In [1]: import numpy as np

In [2]: np.set_printoptions(precision=2, suppress=True, linewidth=120)

In [3]: arr = np.load("dump.npy")

In [4]: arr
Out[4]: 
array([[0, 0, 0, 0, 0, 0, 0, 0, 0, 0, 1, 0, 0],
       [0, 0, 0, 0, 0, 0, 0, 0, 0, 1, 0, 0, 0],
       [0, 0, 0, 0, 0, 0, 1, 0, 0, 0, 0, 0, 0],
       [0, 1, 0, 0, 0, 0, 0, 0, 0, 0, 0, 0, 0],
       [1, 0, 0, 0, 0, 0, 0, 0, 0, 0, 0, 0, 0],
       [0, 0, 0, 1, 0, 0, 0, 0, 0, 0, 0, 0, 0],
       [0, 0, 0, 0, 0, 1, 0, 0, 0, 0, 0, 0, 0],
       [0, 0, 0, 0, 0, 0, 0, 0, 0, 0, 0, 0, 1],
       [0, 0, 0, 0, 0, 0, 0, 0, 0, 0, 0, 1, 0],
       [0, 0, 0, 0, 1, 0, 0, 0, 0, 0, 0, 0, 0],
       [0, 0, 1, 0, 0, 0, 0, 0, 0, 0, 0, 0, 0],
       [0, 0, 0, 0, 0, 0, 0, 0, 1, 0, 0, 0, 0],
       [0, 0, 0, 0, 0, 0, 0, 1, 0, 0, 0, 0, 0]])

In [5]: np.sort(np.abs(np.linalg.eigvals(arr)))[::-1]
Out[5]: array([1., 1., 1., 1., 1., 1., 1., 1., 1., 1., 1., 1., 1.])

In [6]: p = np.eye(13)[8]

In [7]: for _ in range(7):
   ...:     p = p @ arr
   ...:     print(p.round(2))
   ...: 
[0. 0. 0. 0. 0. 0. 0. 0. 0. 0. 0. 1. 0.]
[0. 0. 0. 0. 0. 0. 0. 0. 1. 0. 0. 0. 0.]
[0. 0. 0. 0. 0. 0. 0. 0. 0. 0. 0. 1. 0.]
[0. 0. 0. 0. 0. 0. 0. 0. 1. 0. 0. 0. 0.]
[0. 0. 0. 0. 0. 0. 0. 0. 0. 0. 0. 1. 0.]
[0. 0. 0. 0. 0. 0. 0. 0. 1. 0. 0. 0. 0.]
[0. 0. 0. 0. 0. 0. 0. 0. 0. 0. 0. 1. 0.]

In [8]: vec = np.array([2, -1, 0, 0, 0, -2, 3, -1, 1, -2, -3, -1, 1])

In [9]: np.sign((arr @ vec).round(6))
Out[9]: array([-1, -1,  1, -1,  1,  0, -1,  1, -1,  0,  0,  1, -1])

In [10]: arr @ (2 * vec)
Out[10]: array([-6, -4,  6, -2,  4,  0, -4,  2, -2,  0,  0,  2, -2])

In [11]: arr @ np.eye(13)[8]
Out[11]: array([0., 0., 0., 0., 0., 0., 0., 0., 0., 0., 0., 1., 0.])
